$ ipython --no-banner

In [1]: import numpy as np

In [2]: from numpy import linalg as LA

In [3]: np.set_printoptions(suppress=True, linewidth=120)

In [4]: def rnd(a):
   ...:     return np.round(a, 3) + 0
   ...: 

In [5]: other = np.array([[-1, -1], [2, 2]])

In [6]: C = np.array([[1, -3, 5], [-5, 4, -4], [-2, -1, -4]])

In [7]: m1 = np.kron(other, C)

In [8]: m1
Out[8]: 
array([[ -1,   3,  -5,  -1,   3,  -5],
       [  5,  -4,   4,   5,  -4,   4],
       [  2,   1,   4,   2,   1,   4],
       [  2,  -6,  10,   2,  -6,  10],
       [-10,   8,  -8, -10,   8,  -8],
       [ -4,  -2,  -8,  -4,  -2,  -8]])

In [9]: rnd(np.abs(LA.eigvals(m1)).max())
Out[9]: np.float64(6.622)

In [10]: rnd(np.sort(np.abs(LA.eigvals(m1))))
Out[10]: array([0.   , 0.   , 0.   , 3.497, 3.497, 6.622])

In [11]: m1 @ m1
Out[11]: 
array([[ -6,  20,   3,  -6,  20,   3],
       [ 17, -35,  25,  17, -35,  25],
       [-11,  -6, -10, -11,  -6, -10],
       [ 12, -40,  -6,  12, -40,  -6],
       [-34,  70, -50, -34,  70, -50],
       [ 22,  12,  20,  22,  12,  20]])

In [12]: (m1 - m1.T) / 2
Out[12]: 
array([[ 0. , -1. , -3.5, -1.5,  6.5, -0.5],
       [ 1. ,  0. ,  1.5,  5.5, -6. ,  3. ],
       [ 3.5, -1.5,  0. , -4. ,  4.5,  6. ],
       [ 1.5, -5.5,  4. ,  0. ,  2. ,  7. ],
       [-6.5,  6. , -4.5, -2. ,  0. , -3. ],
       [ 0.5, -3. , -6. , -7. ,  3. ,  0. ]])

In [13]: LA.matrix_power(m1, 2)
Out[13]: 
array([[ -6,  20,   3,  -6,  20,   3],
       [ 17, -35,  25,  17, -35,  25],
       [-11,  -6, -10, -11,  -6, -10],
       [ 12, -40,  -6,  12, -40,  -6],
       [-34,  70, -50, -34,  70, -50],
       [ 22,  12,  20,  22,  12,  20]])

In [14]: np.allclose(m1 @ m1.T, m1.T @ m1)
Out[14]: False

In [15]: rnd(LA.det(m1))
Out[15]: np.float64(0.0)

In [16]: theta = np.radians(60)

In [17]: r_ = np.eye(6)

In [18]: r_[5, 5] = r_[2, 2] = np.cos(theta)

In [19]: r_[5, 2], r_[2, 5] = -np.sin(theta), np.sin(theta)

In [20]: rnd(r_)
Out[20]: 
array([[ 1.   ,  0.   ,  0.   ,  0.   ,  0.   ,  0.   ],
       [ 0.   ,  1.   ,  0.   ,  0.   ,  0.   ,  0.   ],
       [ 0.   ,  0.   ,  0.5  ,  0.   ,  0.   ,  0.866],
       [ 0.   ,  0.   ,  0.   ,  1.   ,  0.   ,  0.   ],
       [ 0.   ,  0.   ,  0.   ,  0.   ,  1.   ,  0.   ],
       [ 0.   ,  0.   , -0.866,  0.   ,  0.   ,  0.5  ]])

In [21]: other = m1 @ r_.T

In [22]: rnd(LA.det(r_)), np.trace(r_)
Out[22]: (np.float64(1.0), np.float64(5.0))

In [23]: rnd(other)
Out[23]: 
array([[ -1.   ,   3.   ,  -6.83 ,  -1.   ,   3.   ,   1.83 ],
       [  5.   ,  -4.   ,   5.464,   5.   ,  -4.   ,  -1.464],
       [  2.   ,   1.   ,   5.464,   2.   ,   1.   ,  -1.464],
       [  2.   ,  -6.   ,  13.66 ,   2.   ,  -6.   ,  -3.66 ],
       [-10.   ,   8.   , -10.928, -10.   ,   8.   ,   2.928],
       [ -4.   ,  -2.   , -10.928,  -4.   ,  -2.   ,   2.928]])

In [24]: rnd(LA.svd(m1, compute_uv=False)), rnd(LA.svd(other, compute_uv=False))
Out[24]: 
(array([30.958, 10.416,  7.943,  0.   ,  0.   ,  0.   ]),
 array([30.958, 10.416,  7.943,  0.   ,  0.   ,  0.   ]))

In [25]: np.allclose(m1 @ m1.T, other @ other.T)
Out[25]: True

In [26]: E = np.loadtxt("w.csv", delimiter=",")

In [27]: E
Out[27]: 
array([[ 0.,  0., -5.],
       [ 4.,  6.,  0.],
       [ 2.,  3.,  5.],
       [ 6.,  9., 10.],
       [ 6.,  9., 10.]])

In [28]: t3 = np.stack([E, 4 * E, E[::-1]])

In [29]: (t3 @ E.T).shape
Out[29]: (3, 5, 5)

In [30]: LA.matrix_rank(t3.reshape(3, -1))
Out[30]: np.int64(2)

In [31]: x = np.array([4, 9, -8])

In [32]: h1 = np.maximum(E @ x, 0)

In [33]: h1
Out[33]: array([40., 70.,  0., 25., 25.])

In [34]: rnd(np.tanh(E @ x))
Out[34]: array([ 1.,  1., -1.,  1.,  1.])

In [35]: E.T @ h1
Out[35]: array([580., 870., 300.])

In [36]: np.flatnonzero(h1 > 1e-9)
Out[36]: array([0, 1, 3, 4])

In [37]: E @ E
---------------------------------------------------------------------------
ValueError                                Traceback (most recent call last)
Cell In[37], line 1
----> 1 E @ E

ValueError: matmul: Input operand 1 has a mismatch in its core dimension 0, with gufunc signature (n?,k),(k,m?)->(n?,m?) (size 5 is different from 3)

In [38]: G = E.T @ E

In [39]: np.diag(G)
Out[39]: array([ 92., 207., 250.])

In [40]: LA.matrix_rank(G)
Out[40]: np.int64(2)

In [41]: G
Out[41]: 
array([[ 92., 138., 130.],
       [138., 207., 195.],
       [130., 195., 250.]])

In [42]: np.allclose(G, G.T)
Out[42]: True

In [43]: r = LA.matrix_rank(E)

In [44]: r
Out[44]: np.int64(2)

In [45]: null = LA.svd(E)[2][r:].T

In [46]: LA.matrix_rank(E.T @ E), LA.matrix_rank(E @ E.T)
Out[46]: (np.int64(2), np.int64(2))

In [47]: null.shape
Out[47]: (3, 1)

In [48]: [int(LA.matrix_rank(np.delete(E, i, axis=0))) for i in range(5)]
Out[48]: [2, 2, 2, 2, 2]

In [49]: [int(LA.matrix_rank(E[:, :j + 1])) for j in range(3)]
Out[49]: [1, 1, 2]

In [50]: rnd(null @ null.T)
Out[50]: 
array([[ 0.692, -0.462,  0.   ],
       [-0.462,  0.308,  0.   ],
       [ 0.   ,  0.   ,  0.   ]])

In [51]: M = np.loadtxt("layer12.csv", delimiter=",")

In [52]: M
Out[52]: 
array([[ 1.,  0.,  0.],
       [ 0.,  0.,  1.],
       [ 0., -1.,  0.]])

In [53]: t3 = np.stack([M, 2 * M, M[::-1]])

In [54]: t3.shape
Out[54]: (3, 3, 3)

In [55]: rnd(LA.norm(t3, axis=(1, 2)))
Out[55]: array([1.732, 3.464, 1.732])

In [56]: t3.sum(axis=0)
Out[56]: 
array([[ 3., -1.,  0.],
       [ 0.,  0.,  4.],
       [ 1., -3.,  0.]])

In [57]: np.einsum("bij,cij->bc", t3, t3)
Out[57]: 
array([[ 3.,  6.,  1.],
       [ 6., 12.,  2.],
       [ 1.,  2.,  3.]])

In [58]: LA.matrix_rank(t3.reshape(3, -1))
Out[58]: np.int64(2)

In [59]: LA.matrix_rank(t3)
Out[59]: array([3, 3, 3])

In [60]: other = M / np.sqrt((M ** 2).mean(axis=1, keepdims=True))

In [61]: rnd(LA.norm(other, axis=1))
Out[61]: array([1.732, 1.732, 1.732])

In [62]: rnd(other[2])
Out[62]: array([ 0.   , -1.732,  0.   ])

In [63]: LA.matrix_rank(M - M.mean(axis=1, keepdims=True))
Out[63]: np.int64(2)

In [64]: rnd(M - M.mean(axis=1, keepdims=True))
Out[64]: 
array([[ 0.667, -0.333, -0.333],
       [-0.333, -0.333,  0.667],
       [ 0.333, -0.667,  0.333]])

In [65]: rnd(LA.svd(M, compute_uv=False))
Out[65]: array([1., 1., 1.])

In [66]: M[:, 0] @ M[:, 1]
Out[66]: np.float64(0.0)

In [67]: rnd(LA.pinv(M))
Out[67]: 
array([[ 1.,  0.,  0.],
       [ 0.,  0., -1.],
       [ 0.,  1.,  0.]])

In [68]: rnd(LA.det(2 * M)), rnd(LA.det(M))
Out[68]: (np.float64(8.0), np.float64(1.0))

In [69]: np.poly(M)
Out[69]: array([ 1., -1.,  1., -1.])

In [70]: rnd(LA.eigvals(M))
Out[70]: array([0.+1.j, 0.-1.j, 1.+0.j])

In [71]: np.flatnonzero(LA.matrix_power((M != 0) + (M.T != 0) + np.eye(3), 3)[2])
Out[71]: array([1, 2])

In [72]: (M != 0).astype(int)
Out[72]: 
array([[1, 0, 0],
       [0, 0, 1],
       [0, 1, 0]])

In [73]: (LA.matrix_power((M != 0) + (M.T != 0) + np.eye(3), 3) > 0).astype(int)
Out[73]: 
array([[1, 0, 0],
       [0, 1, 1],
       [0, 1, 1]])

In [74]: data = np.loadtxt("case15.csv", delimiter=",")

In [75]: data
Out[75]: 
array([[ -2.039,  12.041,  -7.981,  10.011,  27.994],
       [  3.996,   0.005,  -5.024,   9.999,  17.032],
       [  1.018,   9.023,  -8.012,   7.022,  25.968],
       [ -1.962,  12.017,  -6.988,   3.999,  23.048],
       [  2.029,  -0.003,  -4.024,  13.983,  15.999],
       [ 12.002, -11.997,  -5.02 ,  17.976,  16.992]])

In [76]: def softmax(z):
    ...:     e = np.exp(z - z.max(axis=-1, keepdims=True))
    ...:     return e / e.sum(axis=-1, keepdims=True)
    ...: 

In [77]: rnd(softmax(data).sum(axis=1))
Out[77]: array([1., 1., 1., 1., 1., 1.])

In [78]: S = data @ data.T / np.sqrt(5)

In [79]: rnd(softmax(S + np.triu(np.full(S.shape, -np.inf), 1)))
Out[79]: 
array([[1., 0., 0., 0., 0., 0.],
       [1., 0., 0., 0., 0., 0.],
       [1., 0., 0., 0., 0., 0.],
       [1., 0., 0., 0., 0., 0.],
       [1., 0., 0., 0., 0., 0.],
       [0., 0., 0., 0., 0., 1.]])

In [80]: rnd(softmax(S))
Out[80]: 
array([[1., 0., 0., 0., 0., 0.],
       [1., 0., 0., 0., 0., 0.],
       [1., 0., 0., 0., 0., 0.],
       [1., 0., 0., 0., 0., 0.],
       [1., 0., 0., 0., 0., 0.],
       [0., 0., 0., 0., 0., 1.]])

In [81]: softmax(S)[0] @ data
Out[81]: array([-2.039, 12.041, -7.981, 10.011, 27.994])
